$ ipython --no-banner

In [1]: import numpy as np

In [2]: np.set_printoptions(precision=2, suppress=True, linewidth=160)

In [3]: def rnd(a):
   ...:     return np.round(a, 2) + 0
   ...: 

In [4]: mat = np.load("data.npy")

In [5]: print(mat)
[[ 0.4  0.3 -1.5  0.7 -0.4  0.2  0.   0.5 -1.2 -0.4]
 [-0.2 -0.8  0.8  2.2  1.2 -0.8  0.8  1.3  0.8  1.3]
 [ 0.9  1.   1.3 -1.7  1.  -0.4 -0.8  1.6  1.   0.2]
 [-0.8 -0.8  0.2 -0.3  0.3 -0.3 -0.2 -1.4  0.6 -0.4]
 [ 2.6  0.1 -1.1 -1.6  0.8  1.2 -0.1  0.3  0.9  1.1]
 [-0.6  2.3 -0.9 -0.4  0.7 -1.5 -0.8  0.8  0.9 -0.6]
 [-0.6  1.8  0.2 -1.7  1.   0.9  1.2  0.2  0.6 -1.3]
 [ 0.3 -1.5  1.7 -1.7  1.8  0.2  0.8  1.1 -1.   1.1]
 [-0.3 -1.7 -0.2  0.1  1.8 -0.3 -0.2 -1.2 -0.4  0.7]
 [ 0.2  1.  -1.7 -0.4 -0.3  0.5 -0.7 -0.8 -1.  -0.8]]

In [6]: U, sigma, Vt = np.linalg.svd(mat)

In [7]: np.argmax(sigma[:-1] / (sigma[1:] + 1e-6)) + 1
Out[7]: np.int64(9)

In [8]: rnd(sigma)
Out[8]: array([5.41, 5.23, 4.08, 3.44, 2.74, 2.37, 2.15, 0.63, 0.45, 0.03])

In [9]: A2 = U[:, :9] @ np.diag(sigma[:9]) @ Vt[:9]

In [10]: print(rnd(np.linalg.norm(mat - A2) / np.linalg.norm(mat)))
0.0

In [11]: rnd(A2)
Out[11]: 
array([[ 0.4 ,  0.3 , -1.5 ,  0.7 , -0.4 ,  0.2 ,  0.  ,  0.5 , -1.2 , -0.4 ],
       [-0.19, -0.8 ,  0.8 ,  2.2 ,  1.2 , -0.81,  0.8 ,  1.3 ,  0.8 ,  1.3 ],
       [ 0.9 ,  1.  ,  1.3 , -1.7 ,  1.  , -0.4 , -0.8 ,  1.6 ,  1.  ,  0.2 ],
       [-0.79, -0.8 ,  0.2 , -0.3 ,  0.3 , -0.31, -0.19, -1.41,  0.6 , -0.4 ],
       [ 2.6 ,  0.1 , -1.1 , -1.6 ,  0.8 ,  1.2 , -0.1 ,  0.3 ,  0.9 ,  1.1 ],
       [-0.6 ,  2.3 , -0.9 , -0.4 ,  0.7 , -1.5 , -0.8 ,  0.8 ,  0.9 , -0.6 ],
       [-0.6 ,  1.8 ,  0.2 , -1.7 ,  1.  ,  0.9 ,  1.2 ,  0.2 ,  0.6 , -1.3 ],
       [ 0.3 , -1.5 ,  1.7 , -1.7 ,  1.8 ,  0.2 ,  0.8 ,  1.1 , -1.  ,  1.1 ],
       [-0.31, -1.7 , -0.2 ,  0.1 ,  1.8 , -0.29, -0.2 , -1.2 , -0.4 ,  0.7 ],
       [ 0.21,  1.  , -1.7 , -0.4 , -0.3 ,  0.49, -0.69, -0.81, -1.  , -0.8 ]])

In [12]: rnd(np.linalg.norm(A2))
Out[12]: np.float64(10.17)

In [13]: rnd(np.abs(A2).max())
Out[13]: np.float64(2.6)

In [14]: np.zeros(10, 10)
TypeError: Cannot interpret '10' as a data type


In [15]: rnd(A2.sum(axis=0))
Out[15]: array([ 1.92,  1.71, -1.19, -4.8 ,  7.9 , -0.32,  0.01,  2.39,  1.19,  0.89])

In [16]: A2[10]
IndexError: index 10 is out of bounds for axis 0 with size 10


In [17]: np.linalg.rank(A2)
AttributeError: module 'numpy.linalg' has no attribute 'rank'


In [18]: A2 = np.array([[0, 0],
    ...:     [1, 2],
    ...:     [1, 1],
    ...:     [1, 3],
    ...:     [3, 2],
    ...:     [1, 0],
    ...:     [2, 2],
    ...:     [3, 3],
    ...:     [0, 3],
    ...:     [1, 3]])

In [19]: print(rnd(np.einsum("ik,kj->ji", mat, A2)))
[[ -0.4  11.8   6.6  -5.3   2.8   1.8   5.9  10.1   0.   -6.1]
 [ -2.9  20.    7.   -5.7   2.6   5.6   1.6   2.4  -2.8 -10.7]]

In [20]: np.einsum("ij,ij->", mat, A2)
ValueError: operands could not be broadcast together with remapped shapes [original->remapped]: (10,10)->(10,10) (10,2)->(10,2) 
